$ python3 -q
>>> import numpy as np
>>> np.set_printoptions(precision=3, suppress=True, linewidth=100, floatmode="fixed")
>>> mat = np.loadtxt("run3.csv", delimiter=",")
>>> mat
array([[-1.000, -1.000, -2.000,  1.000, -3.000,  2.000,  2.000,  3.000,  2.000,  2.000,  1.000],
       [-3.000, -1.000, -3.000,  1.000, -3.000, -3.000, -3.000,  0.000,  1.000,  3.000,  0.000],
       [ 3.000,  0.000, -1.000,  0.000, -3.000,  3.000,  0.000,  2.000,  1.000,  0.000,  3.000],
       [ 0.000, -3.000,  2.000,  1.000, -1.000,  0.000,  2.000,  1.000,  3.000,  0.000,  1.000],
       [-2.000, -3.000,  0.000,  2.000,  2.000,  2.000, -3.000,  1.000,  1.000,  0.000,  1.000],
       [ 1.000, -2.000,  1.000,  1.000,  0.000, -3.000,  0.000,  2.000,  3.000,  3.000,  0.000],
       [ 0.000,  3.000, -1.000,  2.000, -1.000,  2.000, -3.000,  0.000,  2.000,  2.000,  0.000],
       [ 0.000,  0.000,  0.000,  0.000,  0.000,  0.000,  0.000,  1.000,  3.000, -2.000,  2.000],
       [ 0.000,  0.000,  0.000,  0.000,  0.000,  0.000,  0.000,  2.000,  2.000,  1.000,  1.000],
       [ 0.000,  0.000,  0.000,  0.000,  0.000,  0.000,  0.000, -3.000,  3.000, -1.000,  2.000],
       [ 0.000,  0.000,  0.000,  0.000,  0.000,  0.000,  0.000, -2.000,  3.000,  3.000,  0.000]])
>>> def softmax(z):
...     e = np.exp(z - z.max(axis=-1, keepdims=True))
...     return e / e.sum(axis=-1, keepdims=True)
... 
>>> softmax(mat).sum(axis=1)
array([1.000, 1.000, 1.000, 1.000, 1.000, 1.000, 1.000, 1.000, 1.000, 1.000, 1.000])
>>> softmax(mat[7])
array([0.027, 0.027, 0.027, 0.027, 0.027, 0.027, 0.027, 0.073, 0.538, 0.004, 0.198])
>>> S = mat @ mat.T / np.sqrt(11)
>>> softmax(S).round(6).argmax(axis=1)
array([ 0,  1,  2,  3,  4,  5,  6,  7,  0,  9, 10])
>>> r0 = np.array([7, 1, 3, 6, 0, 0, 3, 1, 1, 2, 5])
>>> out = mat + np.outer(r0, np.eye(11)[3])
>>> np.linalg.matrix_rank(out - mat)
np.int64(1)
>>> out
array([[-1.000, -1.000, -2.000,  8.000, -3.000,  2.000,  2.000,  3.000,  2.000,  2.000,  1.000],
       [-3.000, -1.000, -3.000,  2.000, -3.000, -3.000, -3.000,  0.000,  1.000,  3.000,  0.000],
       [ 3.000,  0.000, -1.000,  3.000, -3.000,  3.000,  0.000,  2.000,  1.000,  0.000,  3.000],
       [ 0.000, -3.000,  2.000,  7.000, -1.000,  0.000,  2.000,  1.000,  3.000,  0.000,  1.000],
       [-2.000, -3.000,  0.000,  2.000,  2.000,  2.000, -3.000,  1.000,  1.000,  0.000,  1.000],
       [ 1.000, -2.000,  1.000,  1.000,  0.000, -3.000,  0.000,  2.000,  3.000,  3.000,  0.000],
       [ 0.000,  3.000, -1.000,  5.000, -1.000,  2.000, -3.000,  0.000,  2.000,  2.000,  0.000],
       [ 0.000,  0.000,  0.000,  1.000,  0.000,  0.000,  0.000,  1.000,  3.000, -2.000,  2.000],
       [ 0.000,  0.000,  0.000,  1.000,  0.000,  0.000,  0.000,  2.000,  2.000,  1.000,  1.000],
       [ 0.000,  0.000,  0.000,  2.000,  0.000,  0.000,  0.000, -3.000,  3.000, -1.000,  2.000],
       [ 0.000,  0.000,  0.000,  5.000,  0.000,  0.000,  0.000, -2.000,  3.000,  3.000,  0.000]])
>>> round(float(np.linalg.det(out) / np.linalg.det(mat)), 3), round(1 + np.linalg.solve(mat, r0)[3], 3)
(0.001, np.float64(0.001))
>>> rng = np.random.default_rng(330)
>>> J = (rng.random((11, 11)) < 0.3) + np.eye(11)
>>> J /= J.sum(axis=1, keepdims=True)
>>> J
array([[0.143, 0.000, 0.000, 0.143, 0.000, 0.143, 0.143, 0.143, 0.143, 0.000, 0.143],
       [0.500, 0.500, 0.000, 0.000, 0.000, 0.000, 0.000, 0.000, 0.000, 0.000, 0.000],
       [0.000, 0.000, 0.500, 0.000, 0.000, 0.000, 0.000, 0.500, 0.000, 0.000, 0.000],
       [0.200, 0.000, 0.000, 0.200, 0.000, 0.000, 0.000, 0.200, 0.200, 0.200, 0.000],
       [0.200, 0.200, 0.000, 0.200, 0.200, 0.000, 0.000, 0.000, 0.000, 0.200, 0.000],
       [0.167, 0.000, 0.000, 0.167, 0.000, 0.333, 0.000, 0.000, 0.167, 0.000, 0.167],
       [0.000, 0.250, 0.000, 0.000, 0.000, 0.000, 0.250, 0.000, 0.250, 0.000, 0.250],
       [0.000, 0.000, 0.000, 0.333, 0.000, 0.000, 0.333, 0.333, 0.000, 0.000, 0.000],
       [0.000, 0.250, 0.000, 0.000, 0.000, 0.000, 0.250, 0.000, 0.250, 0.000, 0.250],
       [0.000, 0.000, 0.500, 0.000, 0.000, 0.000, 0.000, 0.000, 0.000, 0.500, 0.000],
       [0.000, 0.200, 0.000, 0.000, 0.000, 0.000, 0.200, 0.200, 0.200, 0.000, 0.200]])
>>> # a transition matrix
>>> left, s, VT = np.linalg.svd(J)
>>> V = VT[:(s > 1e-8).sum()]
>>> vec = J[10] + -3 * J[3] + rng.integers(2) * np.eye(11)[9]
>>> vec
array([-0.600,  0.200,  0.000, -0.600,  0.000,  0.000,  0.200, -0.400, -0.400, -0.600,  0.200])
>>> round(np.linalg.norm(vec - V.T @ V @ vec), 3)
np.float64(0.0)
>>> round(float(np.trace(np.linalg.pinv(J) @ J)), 3)
10.0
>>> np.unique(J.round(6), axis=0).shape
(10, 11)
>>> np.round(J @ np.linalg.pinv(J) @ J, 3) + 0
array([[0.143, 0.000, 0.000, 0.143, 0.000, 0.143, 0.143, 0.143, 0.143, 0.000, 0.143],
       [0.500, 0.500, 0.000, 0.000, 0.000, 0.000, 0.000, 0.000, 0.000, 0.000, 0.000],
       [0.000, 0.000, 0.500, 0.000, 0.000, 0.000, 0.000, 0.500, 0.000, 0.000, 0.000],
       [0.200, 0.000, 0.000, 0.200, 0.000, 0.000, 0.000, 0.200, 0.200, 0.200, 0.000],
       [0.200, 0.200, 0.000, 0.200, 0.200, 0.000, 0.000, 0.000, 0.000, 0.200, 0.000],
       [0.167, 0.000, 0.000, 0.167, 0.000, 0.333, 0.000, 0.000, 0.167, 0.000, 0.167],
       [0.000, 0.250, 0.000, 0.000, 0.000, 0.000, 0.250, 0.000, 0.250, 0.000, 0.250],
       [0.000, 0.000, 0.000, 0.333, 0.000, 0.000, 0.333, 0.333, 0.000, 0.000, 0.000],
       [0.000, 0.250, 0.000, 0.000, 0.000, 0.000, 0.250, 0.000, 0.250, 0.000, 0.250],
       [0.000, 0.000, 0.500, 0.000, 0.000, 0.000, 0.000, 0.000, 0.000, 0.500, 0.000],
       [0.000, 0.200, 0.000, 0.000, 0.000, 0.000, 0.200, 0.200, 0.200, 0.000, 0.200]])
>>> E = np.array([[0, 1, 0, 0], [1, -1, 0, 0], [0, 0, 0, 1], [0, 0, 1, -1]])
>>> E
array([[ 0,  1,  0,  0],
       [ 1, -1,  0,  0],
       [ 0,  0,  0,  1],
       [ 0,  0,  1, -1]])
>>> # splits into 2 blocks
>>> left, s, VT = np.linalg.svd(E, full_matrices=False)
>>> left.shape, s.shape, VT.shape
((4, 4), (4,), (4, 4))
>>> round(float(np.sqrt((s ** 2).sum())), 3), round(np.linalg.norm(E), 3)
(2.449, np.float64(2.449))
>>> np.round(left.T @ E @ VT.T, 3) + 0
array([[1.618, 0.000, 0.000, 0.000],
       [0.000, 1.618, 0.000, 0.000],
       [0.000, 0.000, 0.618, 0.000],
       [0.000, 0.000, 0.000, 0.618]])
>>> (E + E.T) / 2
array([[ 0.000,  1.000,  0.000,  0.000],
       [ 1.000, -1.000,  0.000,  0.000],
       [ 0.000,  0.000,  0.000,  1.000],
       [ 0.000,  0.000,  1.000, -1.000]])
